% python3 -q
>>> import numpy as np
>>> import numpy.linalg as la
>>> np.set_printoptions(precision=2, suppress=True, linewidth=200)
>>> F = np.load("dump.npy")
>>> print(F)
[[-3.09  2.   -3.06 -0.97  2.02 -2.96  2.93  1.05]
 [-2.98  2.06 -2.97 -0.95  1.95 -3.08  3.02  1.03]
 [-2.93  1.92 -3.05 -1.    2.01 -2.94  3.01  0.92]
 [-3.08  1.99 -2.93 -1.04  1.96 -3.01  3.01  0.93]
 [-3.01  1.9  -3.03 -1.04  2.03 -2.97  2.98  1.07]
 [-2.97  2.01 -3.05 -1.    2.03 -2.89  2.98  0.97]
 [-2.93  2.05 -3.06 -0.98  2.   -3.01  2.95  1.08]
 [-3.01  1.94 -3.04 -0.96  2.02 -2.96  2.99  0.98]
 [-3.05  2.01 -2.95 -1.02  2.   -3.02  3.08  0.97]
 [-2.93  2.05 -3.07 -0.98  1.97 -3.04  3.05  1.1 ]
 [ 3.06  0.05  1.99 -1.02  3.04  2.99  3.03  1.97]
 [ 3.05  0.05  2.07 -0.99  3.03  2.98  3.02  2.  ]
 [ 3.03 -0.03  1.98 -0.96  2.97  2.94  3.02  1.96]
 [ 2.99 -0.03  2.   -1.    3.1   2.95  3.05  2.  ]
 [ 3.01 -0.05  1.98 -0.93  3.02  2.96  2.93  1.97]
 [ 2.99 -0.04  1.98 -0.95  3.    2.99  2.98  2.01]
 [ 3.02  0.    2.06 -1.02  3.02  2.89  2.98  2.  ]
 [ 2.94  0.    1.99 -1.05  3.01  2.97  2.97  1.92]
 [ 3.03 -0.1   2.09 -1.05  2.93  2.99  3.06  2.07]
 [ 3.05  0.09  1.98 -1.17  3.12  2.93  3.    1.97]
 [ 2.02  1.02  1.91 -3.02 -3.04  3.04  1.03  3.01]
 [ 2.04  0.98  1.96 -2.99 -2.93  3.04  0.91  3.01]
 [ 2.02  0.97  2.04 -3.02 -3.05  2.97  0.99  2.99]
 [ 2.    1.02  1.94 -3.04 -3.01  3.01  0.99  3.02]
 [ 1.98  0.98  2.   -2.98 -2.93  3.03  0.91  3.01]
 [ 1.97  1.05  2.04 -3.07 -2.97  2.94  0.96  2.98]
 [ 2.08  0.99  1.91 -3.   -3.04  3.01  1.01  2.97]
 [ 1.99  0.97  1.98 -3.05 -2.95  2.95  0.98  2.97]
 [ 1.99  1.04  1.99 -3.   -3.03  2.99  1.07  2.99]
 [ 1.98  1.    1.96 -3.06 -3.09  2.98  1.02  3.01]]
>>> def softmax(z):
...     e = np.exp(z - z.max(axis=-1, keepdims=True))
...     return e / e.sum(axis=-1, keepdims=True)
... 
>>> print(np.round(softmax(F[23]), 2) + 0)
[0.12 0.05 0.11 0.   0.   0.33 0.04 0.34]
>>> S = F @ F.T / np.sqrt(8)
>>> print(softmax(S)[23] @ F)
[ 2.01  1.    1.97 -3.02 -3.01  3.    0.99  3.  ]
>>> print(softmax(S).round(6).argmax(axis=1))
[ 9  9  9  9  9  9  9  9  9  9 18 18 18 18 18 18 18 18 18 19 29 29 29 29 29 29 29 29 29 29]
>>> q, evecs = la.qr(F[:, :3])[0], la.qr(F[:, 3:])[0]
>>> sig = la.svd(q.T @ evecs, compute_uv=False)
>>> print(round(float(la.norm(q @ q.T - evecs @ evecs.T, 2)), 2))
1.0
>>> x0 = np.array([0, -2, 0, -3, -3, -1, -1, -1])
>>> y = F @ x0
>>> print(np.round(la.lstsq(F, y)[0], 2) + 0)
[ 0. -2.  0. -3. -3. -1. -1. -1.]
>>> rng = np.random.default_rng(207)
>>> y = y + 0.1 * rng.normal(size=30)
>>> print(y)
[ -8.12  -8.25  -7.85  -7.75  -7.95  -8.1   -8.26  -7.99  -8.04  -7.93 -13.99 -14.1  -13.8  -14.27 -13.97 -14.17 -13.87 -13.95 -13.48 -13.98   9.     8.79   9.47   9.24   8.86   9.33   9.29   9.14
   9.     9.53]
>>> beta, *_ = la.lstsq(F, y)
>>> print(beta)
[ 0.44 -1.86 -0.18 -2.68 -3.22 -1.22 -0.81 -0.95]
>>> print(round(float(la.norm(y - F @ beta)), 2))
0.53
>>> Uu, sig, VT = la.svd(F)
>>> print(np.argmax(sig[:-1] / (sig[1:] + 1e-6)) + 1)
3
>>> B = Uu[:, :3] @ np.diag(sig[:3]) @ VT[:3]
>>> print(round(la.norm(F - B) / la.norm(F), 2))
0.02
>>> D = la.norm(F[:, None] - F[None], axis=-1)
>>> print(np.flatnonzero(D[20] < D.mean() / 2))
[20 21 22 23 24 25 26 27 28 29]
>>> print(D[:5, :5])
[[0.   0.23 0.24 0.22 0.16]
 [0.23 0.   0.26 0.2  0.24]
 [0.24 0.26 0.   0.23 0.18]
 [0.22 0.2  0.23 0.   0.22]
 [0.16 0.24 0.18 0.22 0.  ]]
>>> print(D.mean(axis=1).argmax())
0
>>> print(D[20].round(6).argsort(kind="stable")[:4])
[20 23 26 29]
>>> print(D.shape)
(30, 30)
>>> print(la.matrix_rank(D ** 2))
10
>>> K = np.load("x.npy")
>>> print(K)
[[ 0.09  1.45 -0.16  0.53  1.83  1.65 -0.39  0.87  0.79]
 [ 0.1   1.5  -0.2   0.6   1.9   1.6  -0.4   0.8   0.8 ]
 [ 0.5  -0.2   2.    1.1   0.8  -0.5  -1.5   1.3   1.1 ]]
>>> t = np.radians(60)
>>> R = np.eye(9)
>>> R[6, 6] = R[1, 1] = np.cos(t)
>>> R[6, 1], R[1, 6] = -np.sin(t), np.sin(t)
>>> print(R)
[[ 1.    0.    0.    0.    0.    0.    0.    0.    0.  ]
 [ 0.    0.5   0.    0.    0.    0.    0.87  0.    0.  ]
 [ 0.    0.    1.    0.    0.    0.    0.    0.    0.  ]
 [ 0.    0.    0.    1.    0.    0.    0.    0.    0.  ]
 [ 0.    0.    0.    0.    1.    0.    0.    0.    0.  ]
 [ 0.    0.    0.    0.    0.    1.    0.    0.    0.  ]
 [ 0.   -0.87  0.    0.    0.    0.    0.5   0.    0.  ]
 [ 0.    0.    0.    0.    0.    0.    0.    1.    0.  ]
 [ 0.    0.    0.    0.    0.    0.    0.    0.    1.  ]]
>>> B = K @ R.T
>>> print(la.svd(K, compute_uv=False), la.svd(B, compute_uv=False))
[4.72 3.09 0.1 ] [4.72 3.09 0.1 ]
>>> print(np.allclose(K @ K.T, B @ B.T))
True
>>> print(np.allclose(la.norm(K, axis=1), la.norm(B, axis=1)))
True
>>> print(round(la.norm(R, 1), 2), round(float(la.norm(R, np.inf)), 2))
1.37 1.37
>>> print(round(float(la.norm(R, "nuc")), 2))
9.0
